% ipython --no-banner

In [1]: import numpy as np

In [2]: np.set_printoptions(suppress=True, linewidth=120)

In [3]: J = np.load("run2.npy")

In [4]: J
Out[4]: 
array([[ 4, 16,  4],
       [ 3,  0,  0],
       [ 0,  8,  2]])

In [5]: A2 = J / np.linalg.norm(J, axis=1, keepdims=True)

In [6]: cov = A2 @ A2.T

In [7]: np.round(np.degrees(np.arccos(np.clip(cov[0, 1], -1, 1))), 2)
Out[7]: np.float64(76.37)

In [8]: (cov - 2 * np.eye(3)).round(6).argmax(axis=1)
Out[8]: array([2, 0, 0])

In [9]: print(np.round(np.linalg.norm(A2, axis=1), 2))
[1. 1. 1.]

In [10]: print(cov.round(2))
[[1.   0.24 0.97]
 [0.24 1.   0.  ]
 [0.97 0.   1.  ]]

In [11]: sig = 3 * 0.7 ** np.arange(3)

In [12]: O, _ = np.linalg.qr(np.array([[-1.7, 0.8, 0.8], [-0.6, 0.4, 2.0], [0.6, -0.6, -0.3]]))

In [13]: rng = np.random.default_rng(2235)

In [14]: X = rng.normal(size=(16, 3)) * sig @ O

In [15]: X.round(2)
Out[15]: 
array([[-5.02, -1.12,  0.42],
       [ 1.74,  1.36,  0.72],
       [-2.5 ,  2.37, -3.23],
       [-7.05,  1.15,  0.56],
       [-1.4 , -0.77,  0.42],
       [-0.58,  1.44, -2.45],
       [ 0.9 , -0.39,  2.45],
       [-0.03, -0.42, -0.42],
       [-1.38, -0.18,  0.6 ],
       [ 0.46, -1.49,  0.53],
       [-0.78, -0.1 ,  2.45],
       [-2.79, -0.07,  0.62],
       [-0.1 ,  1.07, -1.71],
       [-1.49,  0.79,  1.93],
       [-0.43, -0.5 ,  0.54],
       [ 1.24,  0.83,  2.35]])

In [16]: u = np.array([-2, 3])

In [17]: print(np.round(np.cross(X[5, :3], X[0, :3]), 2))
[-2.15 12.56  7.87]

In [18]: m1 = np.load("data.npy")

In [19]: m1
Out[19]: 
array([[-0.36,  2.22, -1.38],
       [-0.52,  1.11, -1.32],
       [ 0.62,  0.  ,  1.23],
       [ 0.21, -1.07,  0.65],
       [ 0.71, -2.22,  1.98],
       [ 0.3 , -0.01,  0.61],
       [ 0.63,  0.  ,  1.17],
       [ 0.61,  0.02,  1.19],
       [ 0.1 , -2.17,  0.78],
       [ 0.7 , -2.2 ,  2.03],
       [ 0.38, -2.21,  1.36]])

In [20]: Ac = (m1 - m1.mean(axis=0)) / m1.std(axis=0)

In [21]: np.argwhere(np.abs(Ac) > 2)
Out[21]: array([[1, 0]])

In [22]: print(np.round(Ac.std(axis=0), 2))
[1. 1. 1.]

In [23]: c = np.linalg.lstsq(np.delete(Ac, 1, axis=1), Ac[:, 1])[0]

In [24]: np.abs(c).argmax()
Out[24]: np.int64(1)

In [25]: c.round(2)
Out[25]: array([ 1.93, -2.64])

In [26]: A2 = np.c_[m1[:, :2] @ np.array([[5, 3], [-9, -4]]), np.array([0, 0, 0, 0, 0, 1, 2, 3, 3, 1, 2])]

In [27]: A2.round(2)
Out[27]: 
array([[-21.78,  -9.96,   0.  ],
       [-12.59,  -6.  ,   0.  ],
       [  3.1 ,   1.86,   0.  ],
       [ 10.68,   4.91,   0.  ],
       [ 23.53,  11.01,   0.  ],
       [  1.59,   0.94,   1.  ],
       [  3.15,   1.89,   2.  ],
       [  2.87,   1.75,   3.  ],
       [ 20.03,   8.98,   3.  ],
       [ 23.3 ,  10.9 ,   1.  ],
       [ 21.79,   9.98,   2.  ]])

In [28]: print(np.linalg.matrix_rank(A2))
3

In [29]: O, _ = np.linalg.qr(np.array([[0.1, 0.8, 1.9], [0.6, -0.8, -0.2], [0.7, 0.0, -0.9]]))

In [30]: V, _ = np.linalg.qr(np.array([[-0.7, -2.2, -0.3], [0.9, 0.3, -0.6], [1.1, -0.1, 1.1]]))

In [31]: sig = 5 * 0.2 ** np.arange(3)

In [32]: A = O[:, :3] * sig @ V[:3]

In [33]: print(A.round(2))
[[ 0.62  0.4  -0.65]
 [ 1.07  3.    0.78]
 [ 1.92  3.25  0.33]]

In [34]: O, V = np.linalg.qr(A[:, :2])[0], np.linalg.qr(A[:, 2:])[0]

In [35]: sig = np.linalg.svd(O.T @ V, compute_uv=False)

In [36]: round(np.linalg.norm(O @ O.T - V @ V.T, 2), 2)
Out[36]: np.float64(1.0)

In [37]: lab = rng.permutation(3)

In [38]: lab
Out[38]: array([2, 1, 0])

In [39]: A2 = A[lab][:, lab]

In [40]: np.allclose(A2, A)
Out[40]: False

In [41]: A2.round(2)
Out[41]: 
array([[ 0.33,  3.25,  1.92],
       [ 0.78,  3.  ,  1.07],
       [-0.65,  0.4 ,  0.62]])

In [42]: W0 = np.load("w.npy")

In [43]: W0
Out[43]: 
array([[0.9 , 1.85, 5.03],
       [1.13, 2.34, 5.22],
       [1.03, 2.2 , 4.99],
       [0.85, 2.37, 4.92],
       [1.07, 2.34, 5.17],
       [0.9 , 2.04, 4.7 ],
       [1.59, 2.11, 5.15],
       [0.78, 1.29, 4.48],
       [1.9 , 1.62, 2.42],
       [2.17, 2.13, 1.8 ],
       [1.75, 2.16, 1.82],
       [2.06, 1.53, 1.64],
       [2.19, 2.45, 2.36],
       [2.13, 1.97, 1.75],
       [1.77, 2.  , 2.34],
       [1.8 , 1.65, 2.29]])

In [44]: P = W0 @ np.linalg.solve(W0.T @ W0, W0.T)

In [45]: np.round(P @ W0[:, 1], 2)
Out[45]: array([1.85, 2.34, 2.2 , 2.37, 2.34, 2.04, 2.11, 1.29, 1.62, 2.13, 2.16, 1.53, 2.45, 1.97, 2.  , 1.65])

In [46]: np.round(np.trace(P), 2)
Out[46]: np.float64(3.0)

In [47]: print(np.allclose(P @ P, P))
True

In [48]: F = np.load("arr.npy")

In [49]: print(F)
[[0 3 0]
 [0 0 0]
 [0 0 9]]

In [50]: def softmax(z):
    ...:     e = np.exp(z - z.max(axis=-1, keepdims=True))
    ...:     return e / e.sum(axis=-1, keepdims=True)
    ...: 

In [51]: np.round(softmax(F[1]), 2)
Out[51]: array([0.33, 0.33, 0.33])

In [52]: print(np.round(softmax(F[1] + -3), 2))
[0.33 0.33 0.33]

In [53]: scores = F @ F.T / np.sqrt(3)

In [54]: softmax(scores)[1] @ F
Out[54]: array([0., 1., 3.])

In [55]: np.round(softmax(scores), 2) + 0
Out[55]: 
array([[0.99, 0.01, 0.01],
       [0.33, 0.33, 0.33],
       [0.  , 0.  , 1.  ]])
